$ python3 -q
>>> import numpy as np
>>> from numpy import linalg as LA
>>> np.set_printoptions(precision=2, suppress=True, linewidth=160)
>>> W0 = np.array([[1.0, 0.9, 0.81, 0.73],
...     [0.9, 1.0, 0.9, 0.81],
...     [0.81, 0.9, 1.0, 0.9],
...     [0.73, 0.81, 0.9, 1.0]])
>>> O, vecs = LA.qr(W0[:, :1])[0], LA.qr(W0[:, 1:])[0]
>>> sigma = LA.svd(O.T @ vecs, compute_uv=False)
>>> sigma
array([1.])
>>> np.round(LA.norm(O @ O.T - vecs @ vecs.T, 2), 2)
np.float64(1.0)
>>> np.degrees(np.arccos(sigma.clip(0, 1)))
array([4.68])
>>> print(np.argsort(-LA.norm(W0, axis=0).round(6), kind="stable")[:3])
[1 2 0]
>>> [round(float(x), 2) for x in LA.svd(W0, compute_uv=False)[:3]]
[3.53, 0.31, 0.1]
>>> print(LA.matrix_rank(W0, rtol=0.1))
1
>>> K = np.load("layer14.npy")
>>> K
array([[  2,   7,   6,   6,   2,   0,  -2,   4],
       [  7,  -4,   0,  -8,   1,   6,   3,   0],
       [  6,   0,  -4,  -4,  -7,   1,  -2,  -2],
       [  6,  -8,  -4,  -6,  -7,  -3,  -5,  -7],
       [  2,   1,  -7,  -7,  -2,   1,  -7,  -1],
       [  0,   6,   1,  -3,   1,  -4,   9,   7],
       [ -2,   3,  -2,  -5,  -7,   9,   4,   3],
       [  4,   0,  -2,  -7,  -1,   7,   3, -10]])
>>> ev, vecs = LA.eigh(K)
>>> x0 = np.array([0, 1, 3, -3, -3, 0, 2, 3])
>>> np.round(x0 @ K @ x0 / (x0 @ x0), 2), round(float(ev[0]), 2), np.round(ev[-1], 2)
(np.float64(4.98), -26.95, np.float64(17.95))
>>> LA.eigvalsh(K[1:, 1:])
array([-23.67, -11.98,  -8.98,  -7.08,   0.06,   7.71,  17.94])
>>> print(x0 @ K @ x0)
204
>>> print((np.sign(vecs[:, -1].round(6)) == np.sign(vecs[0, -1].round(6))).astype(int))
[1 1 1 0 0 1 1 1]
>>> F = np.load("block7.npy")
>>> F
array([[3, 2, 0, 0, 0, 0],
       [2, 1, 0, 0, 0, 0],
       [2, 3, 0, 0, 0, 0],
       [0, 0, 3, 2, 0, 0],
       [0, 0, 2, 1, 0, 0],
       [0, 0, 2, 3, 0, 0],
       [0, 0, 0, 0, 3, 2],
       [0, 0, 0, 0, 2, 1],
       [0, 0, 0, 0, 2, 3]])
>>> out = np.c_[F[:, :3] @ np.array([[0, 4, 4], [5, 5, 4], [-5, -4, 4]]), np.array([0, 1, 3, 1, 2, 2, 2, 1, 0])]
>>> out
array([[ 10,  22,  20,   0],
       [  5,  13,  12,   1],
       [ 15,  23,  20,   3],
       [-15, -12,  12,   1],
       [-10,  -8,   8,   2],
       [-10,  -8,   8,   2],
       [  0,   0,   0,   2],
       [  0,   0,   0,   1],
       [  0,   0,   0,   0]])
>>> print(LA.matrix_rank(out))
4
>>> feats = np.loadtxt("x.csv", delimiter=",")
>>> feats
array([[  1.33,   2.28, -12.94, -11.84,  -9.63,  -0.2 ],
       [  2.88,  -4.53, -32.59, -15.63, -18.03,  -4.53],
       [  2.33,  -0.22, -11.76, -10.53, -10.6 ,   0.21],
       [  1.27,   2.73, -22.1 , -14.86, -11.87,  -3.29],
       [  3.  ,  -8.29, -13.93, -12.63, -18.63,   6.84],
       [  1.87,  -5.09,  -4.53,   0.23,  -4.39,  -0.9 ],
       [ -0.69,  -0.18, -23.72, -14.92, -13.24,   0.77],
       [  4.33,  -1.31, -24.59, -11.1 , -11.95,  -8.43],
       [  2.2 ,  -0.67, -25.26, -12.47, -12.14,  -5.28],
       [  0.13,   1.61, -11.11, -12.93, -11.21,   3.9 ],
       [  6.08,  -6.43, -25.84, -15.49, -20.31,  -2.9 ],
       [ -1.4 ,   1.33, -12.83, -11.86,  -9.41,   3.86],
       [  3.16,  -5.75,  -4.42,  -3.04,  -7.95,   1.31],
       [ -1.02,   0.55, -26.31,  -9.48,  -7.36,  -6.09],
       [  3.63,  -5.73, -20.39,  -5.46,  -9.89,  -6.37],
       [  2.29,  -0.94, -19.4 , -10.62, -10.89,  -3.24],
       [  0.09,   1.97, -14.4 , -14.33, -11.64,   3.35],
       [  4.21,  -5.55, -19.64,  -6.22, -10.85,  -6.17],
       [  2.53,   1.56, -16.39, -13.7 , -12.14,  -1.02],
       [ -0.12,   1.5 ,  -8.29, -13.45, -11.77,   6.79],
       [  2.44,  -4.86, -27.02, -19.11, -21.61,   3.36],
       [  2.03,  -2.39,  -4.4 ,  -4.5 ,  -6.35,   0.72],
       [  4.09,  -1.21, -27.99,  -9.63, -10.28, -11.85],
       [  2.75,  -5.85, -31.13, -17.46, -20.81,  -0.52],
       [ -1.13,   0.19,  -0.68,  -4.76,  -4.34,   5.19],
       [ -0.07,  -5.53, -16.48, -10.1 , -13.13,   4.57],
       [  0.8 ,  -0.44, -22.77,  -8.59,  -7.55,  -6.35],
       [  1.  ,  -2.78, -21.61,  -8.96, -10.15,  -3.72],
       [ -0.37,  -1.4 ,  -2.04, -10.94, -12.07,  11.08],
       [  6.42,  -4.48, -29.96, -18.08, -21.48,  -5.12],
       [  5.93,  -5.68, -18.66, -14.39, -19.38,   0.07]])
>>> P = feats @ LA.solve(feats.T @ feats, feats.T)
>>> np.diag(P)
array([0.11, 0.13, 0.07, 0.19, 0.31, 0.26, 0.16, 0.13, 0.12, 0.21, 0.22, 0.17, 0.12, 0.27, 0.2 , 0.15, 0.21, 0.19, 0.2 , 0.17, 0.26, 0.24, 0.22, 0.13, 0.11,
       0.24, 0.18, 0.2 , 0.41, 0.22, 0.21])
>>> np.round(LA.eigvalsh(P), 2) + 0
array([0., 0., 0., 0., 0., 0., 0., 0., 0., 0., 0., 0., 0., 0., 0., 0., 0., 0., 0., 0., 0., 0., 0., 0., 0., 1., 1., 1., 1., 1., 1.])
>>> np.allclose(P @ P, P)
True
>>> print(P @ feats[:, 2])
[-12.94 -32.59 -11.76 -22.1  -13.93  -4.53 -23.72 -24.59 -25.26 -11.11 -25.84 -12.83  -4.42 -26.31 -20.39 -19.4  -14.4  -19.64 -16.39  -8.29 -27.02  -4.4
 -27.99 -31.13  -0.68 -16.48 -22.77 -21.61  -2.04 -29.96 -18.66]
>>> arr = np.loadtxt("run9.csv", delimiter=",")
>>> arr
array([[0., 0., 1., 1.],
       [0., 0., 0., 1.],
       [1., 0., 0., 0.],
       [1., 1., 0., 0.]])
>>> O, vecs = LA.qr(arr[:, :3])[0], LA.qr(arr[:, 3:])[0]
>>> sigma = LA.svd(O.T @ vecs, compute_uv=False)
>>> np.degrees(np.arccos(sigma.clip(0, 1)))
array([45.])
>>> sigma
array([0.71])
>>> print(np.round(LA.norm(O @ O.T - vecs @ vecs.T, 2), 2))
1.0
>>> gram = arr.T @ arr
>>> np.diag(gram)
array([2., 1., 1., 2.])
>>> print(np.trace(gram), (arr ** 2).sum())
6.0 6.0
>>> LA.svd(arr, compute_uv=False) ** 2
array([2.62, 2.62, 0.38, 0.38])
>>> (arr @ arr.T).shape
(4, 4)
>>> print(LA.matrix_rank(gram))
4
>>> mat = np.array([[2, -7, 0, -6, -5, 1],
...     [-1, 8, 9, 7, 1, 6],
...     [-4, 9, -7, 5, -4, 9],
...     [-1, -3, -8, 9, -4, 8],
...     [4, 2, 4, 6, -2, 3]])
>>> mat[:, 2] = -3 * mat[:, 4]
>>> mat
array([[ 2, -7, 15, -6, -5,  1],
       [-1,  8, -3,  7,  1,  6],
       [-4,  9, 12,  5, -4,  9],
       [-1, -3, 12,  9, -4,  8],
       [ 4,  2,  6,  6, -2,  3]])
>>> round(float(LA.eigvalsh(K).min()), 2)
-26.95
>>> np.all(LA.eigvalsh(K) > 0)
np.False_
>>> u = np.array([-9, -4, 0, -4, -9, 0]) + 0.5
>>> J = np.outer(u, u) / (u @ u)
>>> J.round(2) + 0
array([[ 0.43,  0.18, -0.03,  0.18,  0.43, -0.03],
       [ 0.18,  0.07, -0.01,  0.07,  0.18, -0.01],
       [-0.03, -0.01,  0.  , -0.01, -0.03,  0.  ],
       [ 0.18,  0.07, -0.01,  0.07,  0.18, -0.01],
       [ 0.43,  0.18, -0.03,  0.18,  0.43, -0.03],
       [-0.03, -0.01,  0.  , -0.01, -0.03,  0.  ]])
>>> rank = LA.matrix_rank(J)
>>> rank
np.int64(1)
>>> ns = LA.svd(J)[2][rank:].T
>>> [int(LA.matrix_rank(np.delete(J, i, axis=0))) for i in range(6)]
[1, 1, 1, 1, 1, 1]
>>> np.allclose(J @ ns, 0)
True
>>> print([int(LA.matrix_rank(J[:i])) for i in range(1, len(J) + 1)])
[1, 1, 1, 1, 1, 1]
>>> A = np.array([[-0.6, -0.5, 0.5, 0.1, -0.4, 0.6, 0.4],
...     [0.2, -0.3, -0.2, 2.6, -0.3, -1.3, 0.4],
...     [0.3, 2.9, -2.1, -1.2, 0.1, -0.2, -0.5],
...     [0.9, -0.3, 1.0, 1.6, 0.4, -0.4, -0.5],
...     [1.3, 0.8, 0.0, -1.8, 1.0, -0.3, 0.2]])
>>> A[:, 2] *= 3
>>> A
array([[-0.6, -0.5,  1.5,  0.1, -0.4,  0.6,  0.4],
       [ 0.2, -0.3, -0.6,  2.6, -0.3, -1.3,  0.4],
       [ 0.3,  2.9, -6.3, -1.2,  0.1, -0.2, -0.5],
       [ 0.9, -0.3,  3. ,  1.6,  0.4, -0.4, -0.5],
       [ 1.3,  0.8,  0. , -1.8,  1. , -0.3,  0.2]])
>>> gram = A.T @ A
>>> np.round(np.trace(gram), 2), round(float((A ** 2).sum()), 2)
(np.float64(82.4), 82.4)
>>> LA.svd(A, compute_uv=False) ** 2
array([62.52, 12.69,  5.76,  1.18,  0.25])
>>> blk = np.stack([A, -2 * A, A[::-1]])
>>> LA.matrix_rank(blk.reshape(3, -1))
np.int64(2)
>>> LA.norm(blk, axis=(1, 2))
array([ 9.08, 18.15,  9.08])
>>> LA.matrix_rank(blk)
array([5, 5, 5])
>>> print((blk @ A.T).shape)
(3, 5, 5)
>>> np.einsum("bij,cij->bc", blk, blk)
array([[  82.4 , -164.8 ,   51.87],
       [-164.8 ,  329.6 , -103.74],
       [  51.87, -103.74,   82.4 ]])
